% python3 -q
>>> import numpy as np
>>> np.set_printoptions(precision=3, suppress=True, linewidth=160)
>>> def tidy(a):
...     return np.round(a, 3) + 0
... 
>>> feats = np.array([[0, 0, 0, 0, 0, 1],
...     [0, 0, 0, 0, 0, 0],
...     [0, 0, 0, 1, 1, 0],
...     [0, 0, 1, 0, 1, 0],
...     [0, 0, 1, 1, 0, 0],
...     [1, 0, 0, 0, 0, 0]])
>>> left, sig, Vt = np.linalg.svd(feats, full_matrices=False)
>>> tidy(np.abs(Vt[0]))
array([0.   , 0.   , 0.577, 0.577, 0.577, 0.   ])
>>> np.allclose(left * sig @ Vt, feats)
True
>>> tidy(sig)
array([2., 1., 1., 1., 1., 0.])
>>> np.abs(left[:, 0]).round(6).argmax()
np.int64(2)
>>> (sig > 1e-8).sum()
np.int64(5)
>>> left.shape, sig.shape, Vt.shape
((6, 6), (6,), (6, 6))
>>> tidy(left.T @ left)
array([[1., 0., 0., 0., 0., 0.],
       [0., 1., 0., 0., 0., 0.],
       [0., 0., 1., 0., 0., 0.],
       [0., 0., 0., 1., 0., 0.],
       [0., 0., 0., 0., 1., 0.],
       [0., 0., 0., 0., 0., 1.]])
>>> np.all(np.linalg.eigvalsh(feats) > 0)
np.False_
>>> np.trace(feats @ feats @ feats) // 6
np.int64(1)
>>> np.argwhere(np.triu(feats))
array([[0, 5],
       [2, 3],
       [2, 4],
       [3, 4]])
>>> feats.sum(axis=0)
array([1, 0, 2, 2, 2, 1])
>>> Lm = np.diag(feats.sum(axis=1)) - feats
>>> (np.linalg.eigvalsh(Lm) < 1e-8).sum()
np.int64(3)
>>> np.linalg.matrix_rank(Lm)
np.int64(3)
>>> def softmax(z):
...     e = np.exp(z - z.max(axis=-1, keepdims=True))
...     return e / e.sum(axis=-1, keepdims=True)
... 
>>> tidy(softmax(feats).sum(axis=1))
array([1., 1., 1., 1., 1., 1.])
>>> tidy(softmax(feats[0]))
array([0.13 , 0.13 , 0.13 , 0.13 , 0.13 , 0.352])
>>> scores = feats @ feats.T / np.sqrt(6)
>>> tidy(softmax(scores))
array([[0.231, 0.154, 0.154, 0.154, 0.154, 0.154],
       [0.167, 0.167, 0.167, 0.167, 0.167, 0.167],
       [0.121, 0.121, 0.274, 0.182, 0.182, 0.121],
       [0.121, 0.121, 0.182, 0.274, 0.182, 0.121],
       [0.121, 0.121, 0.182, 0.182, 0.274, 0.121],
       [0.154, 0.154, 0.154, 0.154, 0.154, 0.231]])
>>> tidy(softmax(scores + np.triu(np.full(scores.shape, -np.inf), 1)))
array([[1.   , 0.   , 0.   , 0.   , 0.   , 0.   ],
       [0.5  , 0.5  , 0.   , 0.   , 0.   , 0.   ],
       [0.235, 0.235, 0.531, 0.   , 0.   , 0.   ],
       [0.173, 0.173, 0.261, 0.392, 0.   , 0.   ],
       [0.138, 0.138, 0.207, 0.207, 0.311, 0.   ],
       [0.154, 0.154, 0.154, 0.154, 0.154, 0.231]])
>>> softmax(scores).round(6).argmax(axis=1)
array([0, 0, 2, 3, 4, 5])
>>> F = np.load("test17.npy")
>>> F
array([[ 14,   6,   0,   0],
       [-12,  -6,   0,   0],
       [  7,   3,   0,   0],
       [ -6,  -3,   0,   0]])
>>> t = np.radians(120)
>>> Rm = np.eye(4)
>>> Rm[0, 0] = Rm[2, 2] = np.cos(t)
>>> Rm[0, 2], Rm[2, 0] = -np.sin(t), np.sin(t)
>>> tidy(Rm)
array([[-0.5  ,  0.   , -0.866,  0.   ],
       [ 0.   ,  1.   ,  0.   ,  0.   ],
       [ 0.866,  0.   , -0.5  ,  0.   ],
       [ 0.   ,  0.   ,  0.   ,  1.   ]])
>>> A2 = F @ Rm.T
>>> tidy(np.linalg.svd(F, compute_uv=False)), tidy(np.linalg.svd(A2, compute_uv=False))
(array([22.684,  0.661,  0.   ,  0.   ]), array([22.684,  0.661,  0.   ,  0.   ]))
>>> tidy(np.linalg.det(Rm)), tidy(np.trace(Rm))
(np.float64(1.0), np.float64(1.0))
>>> tidy(np.abs(A2 - F).max(axis=0))
array([21.   ,  0.   , 12.124,  0.   ])
>>> np.allclose(F @ F.T, A2 @ A2.T)
True
>>> np.linalg.matrix_rank(F, rtol=0.1)
np.int64(1)
>>> np.linalg.cond(F) > 100
np.True_
>>> np.argsort(-np.linalg.norm(F, axis=0).round(6), kind="stable")[:3]
array([0, 1, 2])
>>> M = np.load("mat.npy")
>>> M
array([[-0.737, -0.561, -1.498,  1.816],
       [-1.374, -1.004, -3.002,  3.61 ],
       [-1.389, -0.991, -2.973,  3.608],
       [-1.696, -1.275, -6.055,  2.595],
       [-1.388, -1.022, -2.988,  3.609],
       [-1.39 , -0.975, -2.994,  3.633],
       [-1.214, -0.877, -3.802,  2.171],
       [-0.477, -0.397, -2.291,  0.418],
       [-1.443, -1.006, -2.993,  3.589],
       [-0.718, -0.526, -1.481,  1.791],
       [-0.524, -0.413, -2.297,  0.417],
       [-1.897, -1.418, -5.301,  4.01 ],
       [ 0.01 , -0.012, -0.006, -0.033],
       [-0.687, -0.478, -1.469,  1.8  ],
       [-1.71 , -1.309, -6.082,  2.604],
       [-0.516, -0.382, -2.327,  0.408],
       [-0.507, -0.39 , -2.311,  0.389],
       [-2.403, -1.782, -7.558,  4.395],
       [-1.39 , -0.973, -3.033,  3.624],
       [-1.911, -1.375, -5.304,  3.978],
       [ 0.013, -0.024, -0.033,  0.028]])
>>> t = np.radians(50)
>>> Rm = np.eye(4)
>>> Rm[0, 0] = Rm[2, 2] = np.cos(t)
>>> Rm[0, 2], Rm[2, 0] = -np.sin(t), np.sin(t)
>>> tidy(Rm)
array([[ 0.643,  0.   , -0.766,  0.   ],
       [ 0.   ,  1.   ,  0.   ,  0.   ],
       [ 0.766,  0.   ,  0.643,  0.   ],
       [ 0.   ,  0.   ,  0.   ,  1.   ]])
>>> A2 = M @ Rm.T
>>> tidy(np.abs(A2 - M).max(axis=0))
array([6.648, 0.   , 0.864, 0.   ])
>>> np.allclose(M @ M.T, A2 @ A2.T)
True
>>> np.allclose(np.linalg.norm(M, axis=1), np.linalg.norm(A2, axis=1))
True
>>> A2 = M / np.linalg.norm(M, axis=1, keepdims=True)
>>> G = A2 @ A2.T
>>> tidy(np.degrees(np.arccos(np.clip(G[3, 13], -1, 1))))
np.float64(26.161)
>>> tidy(np.linalg.norm(A2, axis=1))
array([1., 1., 1., 1., 1., 1., 1., 1., 1., 1., 1., 1., 1., 1., 1., 1., 1., 1., 1., 1., 1.])
